>>> import numpy as np
>>> np.set_printoptions(precision=3, suppress=True, linewidth=200)
>>> A = np.load("m.npy")
>>> print(A)
[[ -2  -2  -2  -2  -2  -2  -2  -2]
 [ -2  -4  -4  -4  -4  -4  -4  -4]
 [ -2  -4  -6  -6  -6  -6  -6  -6]
 [ -2  -4  -6  -8  -8  -8  -8  -8]
 [ -2  -4  -6  -8 -10 -10 -10 -10]
 [ -2  -4  -6  -8 -10 -12 -12 -12]
 [ -2  -4  -6  -8 -10 -12 -14 -14]
 [ -2  -4  -6  -8 -10 -12 -14 -16]]
>>> th = np.radians(15)
>>> R = np.eye(8)
>>> R[7, 7] = R[1, 1] = np.cos(th)
>>> R[7, 1], R[1, 7] = -np.sin(th), np.sin(th)
>>> print(R)
[[ 1.     0.     0.     0.     0.     0.     0.     0.   ]
 [ 0.     0.966  0.     0.     0.     0.     0.     0.259]
 [ 0.     0.     1.     0.     0.     0.     0.     0.   ]
 [ 0.     0.     0.     1.     0.     0.     0.     0.   ]
 [ 0.     0.     0.     0.     1.     0.     0.     0.   ]
 [ 0.     0.     0.     0.     0.     1.     0.     0.   ]
 [ 0.     0.     0.     0.     0.     0.     1.     0.   ]
 [ 0.    -0.259  0.     0.     0.     0.     0.     0.966]]
>>> M2 = A @ R.T
>>> print(np.allclose(np.linalg.norm(A, axis=1), np.linalg.norm(M2, axis=1)))
True
>>> print(np.abs(M2 - A).max(axis=0))
[0.    4.005 0.    0.    0.    0.    0.    1.58 ]
>>> vec = np.array([0, 1, 3, 3, -2, 2, 1, 2])
>>> a = np.maximum(R @ vec, 0)
>>> print(R.T @ a)
[0. 1. 3. 3. 0. 2. 1. 2.]
>>> print(np.flatnonzero(a > 1e-9))
[1 2 3 5 6 7]
>>> print(a)
[0.    1.484 3.    3.    0.    2.    1.    1.673]
